>>> import numpy as np
>>> from numpy import linalg as LA
>>> np.set_printoptions(suppress=True, linewidth=120)
>>> def tidy(a):
...     return np.round(a, 4) + 0
... 
>>> A2 = np.array([[3, -1], [-1, 3], [-3, 3]])
>>> feats = np.kron(np.eye(3, dtype=int), A2)
>>> feats
array([[ 3, -1,  0,  0,  0,  0],
       [-1,  3,  0,  0,  0,  0],
       [-3,  3,  0,  0,  0,  0],
       [ 0,  0,  3, -1,  0,  0],
       [ 0,  0, -1,  3,  0,  0],
       [ 0,  0, -3,  3,  0,  0],
       [ 0,  0,  0,  0,  3, -1],
       [ 0,  0,  0,  0, -1,  3],
       [ 0,  0,  0,  0, -3,  3]])
>>> x = np.array([2, -1, -2, 0, -3, 2])
>>> h1 = np.maximum(feats @ x, 0)
>>> np.maximum(feats @ x, 0) - np.maximum(-feats @ x, 0)
array([  7,  -5,  -9,  -6,   2,   6, -11,   9,  15])
>>> np.flatnonzero(h1 > 1e-9)
array([0, 4, 5, 7, 8])
>>> feats.T @ h1
array([ 21,  -7, -20,  24, -54,  72])
>>> feats * (h1 > 1e-9)[:, None]
array([[ 3, -1,  0,  0,  0,  0],
       [ 0,  0,  0,  0,  0,  0],
       [ 0,  0,  0,  0,  0,  0],
       [ 0,  0,  0,  0,  0,  0],
       [ 0,  0, -1,  3,  0,  0],
       [ 0,  0, -3,  3,  0,  0],
       [ 0,  0,  0,  0,  0,  0],
       [ 0,  0,  0,  0, -1,  3],
       [ 0,  0,  0,  0, -3,  3]])
>>> h1
array([ 7,  0,  0,  0,  2,  6,  0,  9, 15])
>>> np.maximum(feats @ (3 * x), 0)
array([21,  0,  0,  0,  6, 18,  0, 27, 45])
>>> x = np.array([1, 1, 0, 2, 0, 3])
>>> target = feats @ x
>>> tidy(LA.lstsq(feats, target)[0])
array([1., 1., 0., 2., 0., 3.])
>>> target
array([ 2,  2,  0, -2,  6,  6, -3,  9,  9])
>>> tidy(LA.pinv(feats) @ feats)
array([[1., 0., 0., 0., 0., 0.],
       [0., 1., 0., 0., 0., 0.],
       [0., 0., 1., 0., 0., 0.],
       [0., 0., 0., 1., 0., 0.],
       [0., 0., 0., 0., 1., 0.],
       [0., 0., 0., 0., 0., 1.]])
>>> rng = np.random.default_rng(156562)
>>> target = target + 0.3 * rng.normal(size=9)
>>> tidy(target)
array([ 1.8987,  1.8637, -0.1487, -1.9737,  5.9007,  5.9578, -2.8608,  8.5123,  9.0117])
>>> coef, *_ = LA.lstsq(feats, target)
>>> coef.round()
array([ 1.,  1., -0.,  2., -0.,  3.])
>>> tidy(LA.norm(target - feats @ coef))
np.float64(0.3429)
>>> tidy(coef)
array([ 0.9558,  0.9254, -0.0071,  1.9706, -0.0513,  2.877 ])
>>> A2 = np.c_[feats[:, :4] @ np.array([[4, -2, -2, -2], [-3, 5, -2, 7], [-4, 1, 2, -3], [7, 9, 8, -5]]), np.array([1, 0, 2, -3, -2, 1, 3, 2, 2])]
>>> A2
array([[ 15, -11,  -4, -13,   1],
       [-13,  17,  -4,  23,   0],
       [-21,  21,   0,  27,   2],
       [-19,  -6,  -2,  -4,  -3],
       [ 25,  26,  22, -12,  -2],
       [ 33,  24,  18,  -6,   1],
       [  0,   0,   0,   0,   3],
       [  0,   0,   0,   0,   2],
       [  0,   0,   0,   0,   2]])
>>> tidy(LA.norm(LA.qr(feats)[0].T @ A2, axis=0) ** 2 / ((A2 ** 2).sum(axis=0) + 1e-12))
array([1.    , 1.    , 1.    , 1.    , 0.8015])
>>> tidy(LA.lstsq(feats, A2[:, 0])[0])
array([ 4., -3., -4.,  7.,  0.,  0.])
>>> LA.matrix_rank(A2)
np.int64(5)
>>> u, g = feats[0], feats[1]
>>> u @ u
np.int64(10)
>>> u @ g
np.int64(-6)
>>> pr = (u @ g) / (u @ u) * u
>>> tidy(LA.norm(u + g) ** 2 + LA.norm(u - g) ** 2)
np.float64(40.0)
>>> np.outer(u, g)
array([[-3,  9,  0,  0,  0,  0],
       [ 1, -3,  0,  0,  0,  0],
       [ 0,  0,  0,  0,  0,  0],
       [ 0,  0,  0,  0,  0,  0],
       [ 0,  0,  0,  0,  0,  0],
       [ 0,  0,  0,  0,  0,  0]])
>>> LA.matrix_rank(np.outer(u, g))
np.int64(1)
>>> tidy(pr)
array([-1.8,  0.6,  0. ,  0. ,  0. ,  0. ])
>>> tidy((g - pr) @ u)
np.float64(0.0)
>>> th = rng.uniform(0, 2 * np.pi, 39)
>>> Q, _ = LA.qr(np.array([[-1.2, 1.2],
...     [1.7, 0.7],
...     [0.4, -0.4],
...     [-0.8, 0.4],
...     [-0.7, -0.7],
...     [0.6, 0.7],
...     [0.0, 1.9],
...     [0.1, 0.0],
...     [-1.4, -1.1],
...     [1.2, 0.9],
...     [1.6, -1.1],
...     [1.1, 1.5],
...     [-1.4, 0.2],
...     [-0.6, 0.6],
...     [-0.2, -1.3]]))
>>> mat = 5 * np.c_[np.cos(th), np.sin(th)] @ Q.T
>>> tidy(mat)
array([[-2.2325,  0.1362,  0.7442, -0.9839,  0.4632, -0.5231, -2.396 ,  0.0599,  0.5481, -0.4157,  2.3462, -1.2323,
        -1.0913, -1.1163,  1.5195],
       [ 1.2716, -2.2167, -0.4239,  0.917 ,  0.984 , -0.8607, -0.3287, -0.1233,  1.9161, -1.6349, -1.782 , -1.6155,
         1.6912,  0.6358,  0.4714],
       [-0.3007, -1.9096,  0.1002,  0.1888,  1.187 , -1.1148, -1.849 , -0.0723,  2.0821, -1.743 , -0.0857, -2.2546,
         0.817 , -0.1503,  1.4097],
       [ 0.6061,  1.7415, -0.202 , -0.0293, -1.1632,  1.1054,  2.0585,  0.0578, -2.0014,  1.6691, -0.2665,  2.2613,
        -0.593 ,  0.3031, -1.5241],
       [-1.4982, -1.0132,  0.4994, -0.4762,  0.9552, -0.9494, -2.4824, -0.0058,  1.5184, -1.2455,  1.3443, -2.0236,
        -0.1801, -0.7491,  1.7101],
       [-1.4481,  2.1798,  0.4827, -0.9868, -0.9196,  0.7935,  0.1016,  0.126 , -1.8231,  1.5604,  1.9575,  1.4664,
        -1.7536, -0.7241, -0.3215],
       [-0.3266,  2.1479,  0.1089, -0.4986, -1.1736,  1.0761,  1.3342,  0.0974, -2.1365,  1.8012,  0.7865,  2.1251,
        -1.2236, -0.1633, -1.1077],
       [-0.7787,  2.2293,  0.2596, -0.7068, -1.1111,  0.9993,  0.8915,  0.1118, -2.0815,  1.7641,  1.2729,  1.9338,
        -1.4716, -0.3894, -0.8336],
       [ 1.8785,  0.5371, -0.6262,  0.7193, -0.7699,  0.7932,  2.5321, -0.0233, -1.14  ,  0.9201, -1.8384,  1.7429,
         0.5924,  0.9393, -1.6859],
       [-2.1138,  1.7611,  0.7046, -1.2036, -0.5135,  0.3888, -0.9765,  0.1248, -1.1813,  1.0345,  2.5615,  0.6014,
        -1.8494, -1.0569,  0.4186],
       [-1.8353, -0.5995,  0.6118, -0.6903,  0.7958, -0.8154, -2.533 ,  0.0196,  1.1917, -0.9643,  1.7805, -1.7838,
        -0.5414, -0.9177,  1.6938],
       [-2.2413,  1.5641,  0.7471, -1.2257, -0.3676,  0.248 , -1.2754,  0.1196, -0.9367,  0.8316,  2.6527,  0.3092,
        -1.8093, -1.1206,  0.6333],
       [ 1.8028,  0.6447, -0.6009,  0.6688, -0.8143,  0.8312,  2.5323, -0.017 , -1.2287,  0.9961, -1.7374,  1.8127,
         0.5039,  0.9014, -1.6987],
       [ 0.1367, -2.0908, -0.0456,  0.4073,  1.1864, -1.0959, -1.5018, -0.0904,  2.1356, -1.7967, -0.5775, -2.1805,
         1.1081,  0.0684,  1.2085],
       [ 1.4258, -2.1856, -0.4753,  0.9781,  0.9284, -0.8027, -0.1312, -0.1257,  1.836 , -1.5708, -1.9356, -1.4865,
         1.7463,  0.7129,  0.3412],
       [ 0.1237,  1.9912, -0.0412, -0.2786, -1.1916,  1.1117,  1.7151,  0.08  , -2.1124,  1.772 ,  0.2864,  2.2336,
        -0.9389,  0.0619, -1.3334],
       [-1.7987, -0.6504,  0.5996, -0.666 ,  0.8166, -0.8332, -2.5322,  0.0166,  1.2334, -1.0001,  1.7319, -1.8163,
        -0.4992, -0.8993,  1.6993],
       [ 1.6798, -2.0964, -0.5599,  1.0726,  0.8146, -0.6864,  0.2244, -0.1282,  1.6646, -1.4319, -2.1807, -1.2328,
         1.8181,  0.8399,  0.1029],
       [ 1.1731, -2.2291, -0.391 ,  0.8766,  1.0152, -0.8938, -0.449 , -0.1214,  1.9594, -1.6694, -1.6823, -1.6898,
         1.6522,  0.5866,  0.55  ],
       [-0.1388,  2.0915,  0.0463, -0.4083, -1.1863,  1.0958,  1.5001,  0.0905, -2.1357,  1.7968,  0.5798,  2.18  ,
        -1.1093, -0.0694, -1.2074],
       [ 2.209 , -1.623 , -0.7363,  1.2216,  0.4098, -0.2885,  1.1925, -0.1213,  1.008 , -0.8909, -2.6314, -0.393 ,
         1.8239,  1.1045, -0.5733],
       [ 1.8189,  0.6226, -0.6063,  0.6794, -0.8053,  0.8235,  2.5328, -0.0183, -1.2106,  0.9805, -1.7587,  1.7986,
         0.5224,  0.9094, -1.6964],
       [ 2.0754,  0.2105, -0.6918,  0.8585, -0.6272,  0.6689,  2.4942, -0.0417, -0.8606,  0.6814, -2.1108,  1.5107,
         0.846 ,  1.0377, -1.6232],
       [-1.7347,  2.0694,  0.5782, -1.0918, -0.7855,  0.6571, -0.3072,  0.1284, -1.6196,  1.3951,  2.2321,  1.1697,
        -1.8298, -0.8673, -0.0466],
       [ 0.4888, -2.1862, -0.1629,  0.5748,  1.1565, -1.0535, -1.1825, -0.103 ,  2.1263, -1.7958, -0.963 , -2.0663,
         1.3172,  0.2444,  1.015 ],
       [-1.4635, -1.05  ,  0.4878, -0.4551,  0.9682, -0.96  , -2.4726, -0.0082,  1.546 , -1.2694,  1.3007, -2.042 ,
        -0.1458, -0.7318,  1.7081],
       [ 2.2475, -1.5518, -0.7492,  1.2263,  0.3589, -0.2396,  1.2922, -0.1193,  0.9219, -0.8193, -2.6566, -0.292 ,
         1.806 ,  1.1238, -0.6455],
       [ 2.38  , -1.0704, -0.7933,  1.2031,  0.0459,  0.0565,  1.8219, -0.1024,  0.3795, -0.3664, -2.6939,  0.3114,
         1.6261,  1.19  , -1.0416],
       [ 2.3122, -0.3824, -0.7707,  1.0593, -0.3389,  0.4111,  2.2905, -0.0721, -0.3162,  0.2194, -2.4802,  1.0148,
         1.251 ,  1.1561, -1.4229],
       [ 1.9138, -1.956 , -0.6379,  1.15  ,  0.6758, -0.5478,  0.5979, -0.128 ,  1.4461, -1.253 , -2.3944, -0.9362,
         1.8552,  0.9569, -0.153 ],
       [-2.1166, -0.1298,  0.7055, -0.8897,  0.5902, -0.6362, -2.4766,  0.046 ,  0.7893, -0.6207,  2.1704, -1.4488,
        -0.9052, -1.0583,  1.6024],
       [-1.8664, -0.555 ,  0.6221, -0.7111,  0.7774, -0.7996, -2.5325,  0.0222,  1.1549, -0.9328,  1.822 , -1.7547,
        -0.5779, -0.9332,  1.6883],
       [-0.4234, -1.8463,  0.1411,  0.1254,  1.1799, -1.1133, -1.9366, -0.0666,  2.0541, -1.717 ,  0.055 , -2.2619,
         0.7291, -0.2117,  1.4583],
       [ 2.3838, -0.8117, -0.7946,  1.1616, -0.1059,  0.1977,  2.0309, -0.0918,  0.1089, -0.1391, -2.6439,  0.594 ,
         1.4984,  1.1919, -1.206 ],
       [-1.6592,  2.1057,  0.5531, -1.0653, -0.825 ,  0.697 , -0.1939,  0.1281, -1.6807,  1.4449,  2.1613,  1.2557,
        -1.8133, -0.8296, -0.1235],
       [ 1.9691, -1.9111, -0.6564,  1.1663,  0.6362, -0.5087,  0.6954, -0.1275,  1.3823, -1.2005, -2.4424, -0.8534,
         1.858 ,  0.9845, -0.2208],
       [-2.3864,  0.8737,  0.7955, -1.1731,  0.0704, -0.1648, -1.9847,  0.0944, -0.1726,  0.1927,  2.6596, -0.5284,
        -1.5306, -1.1932,  1.1692],
       [-0.9853, -1.4806,  0.3284, -0.1775,  1.1032, -1.0654, -2.2772, -0.0377,  1.8468, -1.5316,  0.7145, -2.2129,
         0.2887, -0.4927,  1.6336],
       [-2.2901,  0.305 ,  0.7634, -1.0368,  0.3787, -0.4471, -2.327 ,  0.0684,  0.39  , -0.2818,  2.4411, -1.085 ,
        -1.2021, -1.145 ,  1.4554]])
>>> # null space of dimension 13
>>> Xs = mat - mat.mean(axis=0)
>>> vecs = LA.svd(Xs)[2][:2]
>>> A2 = Xs - Xs @ vecs.T @ vecs
>>> tidy((Xs @ vecs.T).std(axis=0))
array([3.5412, 3.4917])
>>> tidy(LA.norm(A2) / LA.norm(Xs))
np.float64(0.0)
